>>> import numpy as np
>>> np.set_printoptions(suppress=True, linewidth=200)
>>> tidy = lambda a: np.round(a, 2) + 0
>>> F = np.load("data.npy")
>>> F
array([[ 0., -5., -6.,  1.,  1.,  2.,  2.],
       [-9.,  0., -3.,  1., -1.,  1., -1.],
       [ 6., -8., -7.,  1.,  1., -2.,  1.],
       [ 0.,  0.,  0.,  1.,  0.,  2.,  1.],
       [ 0.,  0.,  0.,  3.,  3.,  1.,  2.],
       [ 0.,  0.,  0.,  2.,  0.,  2.,  1.],
       [ 0.,  0.,  0.,  3.,  3.,  2.,  1.]])
>>> Q, V = np.linalg.qr(F[:, :1])[0], np.linalg.qr(F[:, 1:])[0]
>>> sigma = np.linalg.svd(Q.T @ V, compute_uv=False)
>>> (sigma > 0.9).sum()
np.int64(1)
>>> G = F.T @ F
>>> np.trace(G), (F ** 2).sum()
(np.float64(382.0), np.float64(382.0))
>>> tidy(np.linalg.eigvalsh(G)[::-1])
array([211.26, 105.56,  53.78,   8.36,   2.21,   0.83,   0.  ])
>>> (F @ F.T).shape
(7, 7)
>>> np.diag(G)
array([117.,  89.,  94.,  26.,  21.,  22.,  13.])
>>> U, sigma, Vh = np.linalg.svd(F)
>>> tidy(sigma)
array([14.53, 10.27,  7.33,  2.89,  1.49,  0.91,  0.06])
>>> M2 = U[:, :6] @ np.diag(sigma[:6]) @ Vh[:6]
>>> tidy(np.abs(F - M2).max())
np.float64(0.03)
>>> tidy(np.linalg.norm(F - M2, 2)), tidy(sigma[6])
(np.float64(0.06), np.float64(0.06))
>>> np.linalg.matrix_rank(M2)
np.int64(6)
>>> print(np.linalg.matrix_rank(F, rtol=0.05))
6
>>> rng = np.random.default_rng(423)
>>> M2 = F + rng.integers(-2, 3, (7, 6)) @ rng.integers(-2, 3, (6, 7))
>>> M2
array([[  6.,   1.,  -8.,   7.,  -1.,   2.,   2.],
       [ -6.,   3.,  -2.,  -2.,   0.,   3.,  -8.],
       [  1., -17.,  -1.,  -3.,   1.,  -6.,   6.],
       [  8.,   5.,   2.,   0.,  -4.,  -1.,  -2.],
       [  2.,   2.,  -3.,  -3.,   1.,  -8.,   0.],
       [ -1.,   0.,  -3.,  -7.,  -4., -10.,   0.],
       [ -1.,   6.,  -3.,   7.,   0.,  13.,  -3.]])
>>> np.abs(M2 - F).sum(axis=1)
array([22., 20., 33., 26., 26., 30., 32.])
>>> M = np.loadtxt("w.csv", delimiter=",")
>>> print(tidy(M))
[[ -0.07  -6.07   3.4   -2.47  -3.12  -3.7   -0.97   6.23  -4.37  -2.72]
 [  1.33  -4.67   1.61  -3.76  -7.49  -3.9   -1.17   1.96  -2.78  -8.88]
 [  4.79  -1.21   1.49  -0.47  -1.2   -0.1   -1.61   6.35  -3.11  -2.71]
 [  4.24  -1.76   0.81  -2.05  -2.43  -0.67  -2.28   5.41  -3.09  -4.62]
 [ -2.25  -8.25   0.81  -8.53 -10.31  -6.64  -2.8    0.51  -3.62 -12.5 ]
 [  4.56  -1.44   2.77   1.21   0.01  -0.07  -0.6    7.55  -3.37  -0.22]
 [  4.49  -1.51  -2.78  -7.18  -3.3   -0.26  -6.02   4.33  -3.24  -9.08]
 [  3.64  -2.36   1.21  -2.05  -2.46  -1.08  -2.07   5.58  -3.28  -4.26]
 [  0.3   -5.7    1.7   -4.65  -5.49  -3.92  -2.08   3.98  -3.78  -6.79]
 [  7.65   1.65  -1.08  -1.46   1.56   2.69  -4.11   7.72  -3.03  -2.52]
 [ -4.45 -10.45  -2.97 -16.41  -9.4   -7.09  -8.33   1.64  -5.36 -15.38]
 [  4.76  -1.24  -1.67  -5.24  -2.86  -0.15  -4.76   4.71  -3.1   -7.53]
 [ -2.84  -8.84   3.36  -5.3   -5.86  -6.06  -1.42   4.67  -4.78  -5.5 ]
 [  5.81  -0.19   0.45  -1.02  -0.93   0.7   -2.45   6.22  -2.9   -3.48]
 [  7.05   1.05   1.59   1.93   0.44   1.64  -1.     7.12  -2.59  -0.97]
 [  4.81  -1.19   1.1   -1.03   1.1    0.62  -2.71   8.29  -3.81  -0.8 ]]
>>> rank = np.linalg.matrix_rank(M)
>>> rank
np.int64(4)
>>> N = np.linalg.svd(M)[2][rank:].T
>>> print(np.linalg.matrix_rank(M.T @ M), np.linalg.matrix_rank(M @ M.T))
4 4
>>> N.shape
(10, 6)
>>> [int(np.linalg.matrix_rank(M[:i])) for i in range(1, len(M) + 1)]
[1, 2, 3, 4, 4, 4, 4, 4, 4, 4, 4, 4, 4, 4, 4, 4]
>>> print(np.allclose(M @ N, 0))
True
>>> [int(np.linalg.matrix_rank(np.delete(M, i, axis=0))) for i in range(16)]
[4, 4, 4, 4, 4, 4, 4, 4, 4, 4, 4, 4, 4, 4, 4, 4]
>>> [int(np.linalg.matrix_rank(M[:, :j + 1])) for j in range(10)]
[1, 2, 3, 3, 4, 4, 4, 4, 4, 4]
